$ ipython --no-banner

In [1]: import numpy as np

In [2]: np.set_printoptions(precision=2, suppress=True, linewidth=120)

In [3]: u = np.array([2, 7, 9])

In [4]: M = 4 * np.eye(3) + np.outer(u, u)

In [5]: print(M)
[[ 8. 14. 18.]
 [14. 53. 63.]
 [18. 63. 85.]]

In [6]: print(np.round(np.linalg.det(M.T), 2))
2208.0

In [7]: print(np.linalg.eigvals(M))
[  4. 138.   4.]

In [8]: print(np.round(np.linalg.det(M[::-1]), 2))
-2208.0

In [9]: print(np.round(np.linalg.det(2 * M), 2), np.round(np.linalg.det(M), 2))
17664.0 2208.0

In [10]: L = np.linalg.cholesky(M)

In [11]: print(L @ L.T)
[[ 8. 14. 18.]
 [14. 53. 63.]
 [18. 63. 85.]]

In [12]: print(round(np.prod(np.diag(L)) ** 2, 2), np.round(np.linalg.det(M), 2))
2208.0 2208.0

In [13]: print(M / np.sqrt(np.outer(np.diag(M), np.diag(M))))
[[1.   0.68 0.69]
 [0.68 1.   0.94]
 [0.69 0.94 1.  ]]

In [14]: ev, evecs = np.linalg.eigh(M)

In [15]: x0 = np.array([0, 2, 1])

In [16]: print((np.sign(evecs[:, -1].round(6)) == np.sign(evecs[0, -1].round(6))).astype(int))
[1 1 1]

In [17]: print(evecs * np.maximum(ev, 0) @ evecs.T)
[[ 8. 14. 18.]
 [14. 53. 63.]
 [18. 63. 85.]]

In [18]: Uu, sv, VT = np.linalg.svd(M, full_matrices=False)

In [19]: print(np.cumsum(sv ** 2) / np.sum(sv ** 2))
[1. 1. 1.]

In [20]: print(sv / sv[0])
[1.   0.03 0.03]

In [21]: m1 = np.loadtxt("arr.csv", delimiter=",")

In [22]: print(m1)
[[-0.6  -2.9  -0.2   2.86  0.5   0.4 ]
 [ 1.6   0.5  -0.2  -0.51  0.5  -0.4 ]
 [-0.3   1.   -1.4  -0.98 -1.5   0.  ]
 [-1.6   0.9  -0.5  -0.88  0.1  -1.5 ]
 [ 0.6  -0.3   1.3   0.31  0.8  -0.2 ]
 [-0.8   0.6  -0.3  -0.62 -0.8  -1.1 ]
 [ 0.7  -1.7   1.2   1.71  0.8  -1.  ]
 [-1.    0.2  -0.6  -0.2  -0.6   1.4 ]
 [-0.4  -1.1  -0.6   1.1  -1.6   1.  ]
 [-0.9  -1.3   0.2   1.32  0.3   0.9 ]
 [ 1.1  -1.1  -1.3   1.09  0.3  -1.1 ]
 [ 1.5  -0.2   1.8   0.21  1.1   0.2 ]
 [-0.9  -0.2  -0.1   0.24 -1.5   0.3 ]
 [-0.3   0.4  -0.6  -0.38  0.8  -1.4 ]
 [ 0.    0.2  -0.6  -0.25  1.2   0.7 ]
 [-0.3   0.5  -0.2  -0.53  1.4   0.8 ]
 [-1.1  -2.3   0.5   2.27  0.1  -0.1 ]
 [-1.7  -0.4  -1.6   0.4  -1.8   0.2 ]
 [-1.5   0.5  -0.5  -0.5   0.7  -0.7 ]
 [ 2.4   1.1  -0.8  -1.14  0.6   1.6 ]
 [ 1.4   1.9  -0.2  -1.91 -0.1  -0.5 ]
 [ 0.1  -0.8   0.2   0.82  0.1  -0.5 ]
 [ 0.6  -1.6  -0.2   1.6  -0.8   1.8 ]
 [ 0.7   1.3   1.7  -1.28 -2.1   1.9 ]
 [-0.8   0.2   0.2  -0.19 -0.1   0.6 ]
 [-0.3  -1.2   0.6   1.2  -1.2  -1.6 ]
 [-0.5  -0.8   0.6   0.78 -1.6   0.  ]
 [ 0.2  -0.3  -0.9   0.32  0.8   1.5 ]
 [ 0.3   1.    0.9  -0.96 -1.3   0.  ]]

In [23]: Ac = m1 - m1.mean(axis=0)

In [24]: Uu, sv, VT = np.linalg.svd(Ac, full_matrices=False)

In [25]: print(np.abs(VT[0]).argmax())
1

In [26]: print(VT[0] * np.sign(VT[0, np.abs(VT[0]).argmax()]))
[ 0.2   0.69 -0.06 -0.69 -0.04  0.04]

In [27]: print(np.round(sv ** 2 / (sv ** 2).sum(), 2) + 0)
[0.41 0.22 0.18 0.12 0.07 0.  ]

In [28]: print(np.searchsorted(np.cumsum(sv ** 2) / (sv ** 2).sum(), 0.9) + 1)
4

In [29]: print(np.linalg.matrix_rank(Ac))
6

In [30]: print(sv)
[8.6  6.23 5.63 4.72 3.67 0.08]

In [31]: ev, evecs = np.linalg.eig(M)

In [32]: print(np.round(M @ evecs[:, 0] - ev[0] * evecs[:, 0], 2) + 0)
[0. 0. 0.]

In [33]: print(np.sort(np.linalg.eigvals(np.linalg.inv(M))))
[0.01+0.j 0.25-0.j 0.25+0.j]

In [34]: print(ev)
[  4. 138.   4.]

In [35]: w1 = np.array([[0, 2], [0, -2], [-2, 0], [-2, -2], [-1, -1], [1, 1]])

In [36]: b = np.array([0, 2])

In [37]: act = np.maximum(m1 @ w1 + b, 0)

In [38]: print(np.linalg.matrix_rank(act))
2

In [39]: print((act > 0).astype(int))
[[0 1]
 [1 1]
 [1 1]
 [1 0]
 [0 1]
 [1 1]
 [0 1]
 [1 1]
 [1 1]
 [0 1]
 [0 1]
 [0 1]
 [1 1]
 [0 0]
 [1 1]
 [1 1]
 [0 0]
 [1 1]
 [1 0]
 [1 1]
 [1 1]
 [0 1]
 [0 1]
 [1 1]
 [1 1]
 [0 1]
 [0 1]
 [1 1]
 [1 1]]

In [40]: W2 = np.array([[-1, 2], [-2, -1]])

In [41]: print(w1 @ W2)
[[-4 -2]
 [ 4  2]
 [ 2 -4]
 [ 6 -2]
 [ 3 -1]
 [-3  1]]

In [42]: X = np.array([[-4.0, 0.0, 0.0], [0.0, -1.0, -2.0], [0.0, -2.0, 0.0]])

In [43]: out = X / np.linalg.norm(X, axis=1, keepdims=True)

In [44]: C2 = out @ out.T

In [45]: print(np.degrees(np.arccos(np.clip(C2[2, 0], -1, 1))))
90.0

In [46]: print((np.abs(C2) > 0.9).astype(int))
[[1 0 0]
 [0 1 0]
 [0 0 1]]

In [47]: print(C2[2])
[0.   0.45 1.  ]

In [48]: u = np.array([-3, 1])

In [49]: print(np.cross(X[2, :3], X[0, :3]))
[-0. -0. -8.]

In [50]: x0 = np.array([3, 2, 1])

In [51]: target = X @ x0

In [52]: b, lr = np.zeros(3), 1 / np.linalg.norm(X, 2) ** 2

In [53]: for i in range(200):
    ...:     b -= lr * X.T @ (X @ b - target)
    ...:     if i % 50 == 0: print(i, round(np.linalg.norm(X @ b - target), 2))
    ...: 
0 3.36
50 0.0
100 0.0
150 0.0

In [54]: print(b)
[3. 2. 1.]

In [55]: print(round(np.linalg.cond(X), 2))
2.56

In [56]: rng = np.random.default_rng(7)

In [57]: labels = rng.permutation(3)

In [58]: print(labels)
[0 2 1]

In [59]: out = M[labels][:, labels]

In [60]: print(round(np.linalg.det(out), 2), round(np.linalg.det(M[labels]), 2))
2208.0 -2208.0

In [61]: print(np.sort(np.abs(np.linalg.eigvals(out))))
[  4.   4. 138.]

In [62]: print(np.allclose(out, M))
False

In [63]: W2 = 5 * np.array([[-0.7, 1.1, -0.7, 1.3, 0.2, -0.6, -1.8],
    ...:     [1.5, -3.2, 0.5, -0.7, 0.2, -0.9, -0.1],
    ...:     [-0.6, -0.8, 0.1, 0.0, 0.7, 0.4, -0.1]])

In [64]: labels = rng.integers(0, 3, 15)

In [65]: E = W2[labels] + rng.normal(size=(15, 7))

In [66]: print(E)
[[ -3.62  -3.51   0.86   0.11   2.57   1.97   0.2 ]
 [  6.16 -16.46   0.6   -4.79  -0.84  -4.74  -1.77]
 [ -2.73  -3.84   0.31  -2.52   2.96   1.95  -0.39]
 [ -4.53  -4.48  -0.48  -0.81   4.56   1.19  -0.53]
 [ -2.62   4.92  -3.61   6.61   1.06  -4.23  -8.92]
 [ -2.14   3.95  -2.64   6.62   0.36  -1.    -8.24]
 [ -4.7    5.57  -2.92   6.31   1.68  -3.07  -8.33]
 [ -2.06   4.82  -3.3    6.04   1.13  -4.19  -9.58]
 [ -3.2   -3.1    1.65  -1.32   2.71   2.65  -2.49]
 [ -3.46  -4.1    1.76   0.69   3.17   1.63  -0.75]
 [ -1.98   5.07  -3.8    6.85   0.88  -3.2  -10.11]
 [  7.49 -16.44   3.67  -2.85   0.98  -3.83  -0.84]
 [ -1.95  -4.01   1.08  -1.29   3.85   0.31  -2.54]
 [ -3.8    4.6   -3.34   8.74   0.17  -3.62  -8.79]
 [ -2.51  -4.18   0.29   0.7    4.02   0.97  -0.58]]

In [67]: x0 = np.array([0, 1, 2, 1, 2, 2, 1])

In [68]: target = E @ x0

In [69]: b, lr = np.zeros(7), 1 / np.linalg.norm(E, 2) ** 2

In [70]: for i in range(15):
    ...:     b -= lr * E.T @ (E @ b - target)
    ...:     if i % 5 == 0: print(i, round(np.linalg.norm(E @ b - target), 2))
    ...: 
0 33.91
5 14.02
10 10.46

In [71]: print(round(np.linalg.cond(E), 2))
18.94

In [72]: feats = np.loadtxt("sample10.csv", delimiter=",")

In [73]: print(feats)
[[1.3 2.  0.  1.  0. ]
 [3.  0.3 1.  2.  1. ]
 [0.  2.  3.3 1.  2. ]
 [3.  2.  3.  2.3 2. ]
 [1.  2.  0.  1.  0.3]]

In [74]: x0 = np.array([-7, -7, 0, -7, 1])

In [75]: target = feats @ x0

In [76]: print(target)
[-30.1 -36.1 -19.  -49.1 -27.7]

In [77]: print(np.linalg.solve(feats.T, feats[0]))
[ 1.  0.  0. -0.  0.]

In [78]: print(np.round(np.linalg.solve(feats, 2 * target), 2) + 0)
[-14. -14.   0. -14.   2.]

In [79]: print(np.round(np.linalg.solve(feats, feats[:, 4]), 2) + 0)
[0. 0. 0. 0. 1.]

In [80]: print(np.round(np.linalg.solve(feats, target), 2) + 0)
[-7. -7.  0. -7.  1.]

In [81]: ev, evecs = np.linalg.eig(feats)

In [82]: print(round(float(np.prod(ev)), 2))
1.97

In [83]: print(np.sort(np.linalg.eigvals(feats.T)))
[-1.91 -0.24  0.3   1.97  7.38]

In [84]: print(ev)
[ 7.38  1.97 -1.91  0.3  -0.24]

In [85]: print(np.sort(np.linalg.eigvals(feats @ feats)))
[ 0.06  0.09  3.63  3.87 54.4 ]

In [86]: Q, Rm = np.linalg.qr(feats)

In [87]: print(np.abs(np.diag(Rm)))
[4.55 3.11 3.15 0.28 0.16]

In [88]: print(round(abs(Rm[0, 0]), 2), round(np.linalg.norm(feats[:, 0]), 2))
4.55 4.55

In [89]: print(Q)
[[-0.29  0.41  0.5  -0.22 -0.67]
 [-0.66 -0.44 -0.04  0.57 -0.2 ]
 [-0.    0.64 -0.64  0.37 -0.2 ]
 [-0.66  0.11 -0.33 -0.6   0.29]
 [-0.22  0.46  0.48  0.36  0.62]]

In [90]: print(round(np.trace(Q @ Q.T), 2))
5.0

In [91]: W2 = E[[8, 9]].astype(float)

In [92]: for _ in range(3):
    ...:     labels = np.linalg.norm(E[:, None] - W2, axis=-1).argmin(axis=1)
    ...:     W2 = np.array([E[labels == j].mean(axis=0) for j in range(2)])
    ...: 

In [93]: print(labels)
[1 1 1 1 0 0 0 0 1 1 0 1 1 0 1]

In [94]: print(np.bincount(labels))
[6 9]

In [95]: print(W2)
[[-2.88  4.82 -3.27  6.86  0.88 -3.22 -9.  ]
 [-0.93 -6.68  1.08 -1.34  2.66  0.23 -1.08]]

In [96]: print(np.abs(W2[1] - W2[0]).argmax())
1

In [97]: K = np.loadtxt("layer10.csv", delimiter=",")

In [98]: print(K)
[[-2.91  4.52  2.65  1.02]
 [ 5.75 -2.14 -3.72 -3.16]
 [-2.58 -3.49  7.95  7.51]
 [ 2.99 -9.04  4.75  5.9 ]
 [ 2.84 -3.54  1.03  1.36]
 [ 8.27 -8.78 -2.22 -0.35]
 [ 3.09 -3.21  0.46  0.79]
 [-2.18  0.68  4.46  3.48]
 [ 4.68 -8.94  2.51  3.89]
 [-4.81  9.15  1.79 -0.77]]

In [99]: Ac = K - K.mean(axis=0)

In [100]: evecs = np.linalg.svd(Ac)[2][:3]

In [101]: out = Ac - Ac @ evecs.T @ evecs

In [102]: print(np.linalg.norm(out, axis=1).round(6).argmax())
0

In [103]: print(round(np.linalg.norm(out) / np.linalg.norm(Ac), 2))
0.0

In [104]: print(np.round((Ac @ evecs.T).std(axis=0), 2) + 0)
[6.75 4.82 0.  ]

In [105]: Uu, sv, VT = np.linalg.svd(K)

In [106]: evecs = VT[:(sv > 1e-8).sum()]

In [107]: x0 = K[4] + -3 * K[3] + rng.integers(2) * np.eye(4)[3]

In [108]: print(x0)
[ -6.14  23.59 -13.23 -15.34]

In [109]: print(np.diag(evecs.T @ evecs))
[0.98 0.93 0.68 0.41]

In [110]: print(np.round(np.linalg.norm(x0 - evecs.T @ evecs @ x0), 2))
0.77

In [111]: labels = K[:, 2] > np.median(K[:, 2])

In [112]: u = K[labels].mean(axis=0) - K[~labels].mean(axis=0)

In [113]: print(((K - K.mean(axis=0)) @ u > 0).astype(int))
[1 0 1 1 0 0 0 1 1 0]

In [114]: print(u)
[-3.02 -1.55  4.99  4.78]

In [115]: r = np.linalg.matrix_rank(K)

In [116]: print(r)
3

In [117]: null = np.linalg.svd(K)[2][r:].T

In [118]: print([int(np.linalg.matrix_rank(K[:i])) for i in range(1, len(K) + 1)])
[1, 2, 3, 3, 3, 3, 3, 3, 3, 3]

In [119]: A = 5 * np.eye(6) + np.ones((6, 6))

In [120]: print(A)
[[6. 1. 1. 1. 1. 1.]
 [1. 6. 1. 1. 1. 1.]
 [1. 1. 6. 1. 1. 1.]
 [1. 1. 1. 6. 1. 1.]
 [1. 1. 1. 1. 6. 1.]
 [1. 1. 1. 1. 1. 6.]]

In [121]: L = np.linalg.cholesky(A)

In [122]: print(L)
[[2.45 0.   0.   0.   0.   0.  ]
 [0.41 2.42 0.   0.   0.   0.  ]
 [0.41 0.35 2.39 0.   0.   0.  ]
 [0.41 0.35 0.3  2.37 0.   0.  ]
 [0.41 0.35 0.3  0.26 2.36 0.  ]
 [0.41 0.35 0.3  0.26 0.24 2.35]]

In [123]: print(round(np.prod(np.diag(L)) ** 2, 2), round(float(np.linalg.det(A)), 2))
34375.0 34375.0

In [124]: out = np.array([[-2, -2, -1, -2, 1, 1], [-1, 1, 1, 2, -1, 1], [-1, 2, 0, -1, 2, -2]])

In [125]: W0 = out.T @ out

In [126]: print(W0)
[[ 6  1  1  3 -3 -1]
 [ 1  9  3  4  1 -5]
 [ 1  3  2  4 -2  0]
 [ 3  4  4  9 -6  2]
 [-3  1 -2 -6  6 -4]
 [-1 -5  0  2 -4  6]]

In [127]: print(np.allclose(W0[:-1].T @ np.linalg.lstsq(W0[:-1].T, W0[-1])[0], W0[-1]))
True

In [128]: print(np.round(np.trace(np.linalg.pinv(W0) @ W0), 2))
3.0

In [129]: print(np.round(W0 @ np.linalg.pinv(W0) @ W0, 2) + 0)
[[ 6.  1.  1.  3. -3. -1.]
 [ 1.  9.  3.  4.  1. -5.]
 [ 1.  3.  2.  4. -2.  0.]
 [ 3.  4.  4.  9. -6.  2.]
 [-3.  1. -2. -6.  6. -4.]
 [-1. -5.  0.  2. -4.  6.]]
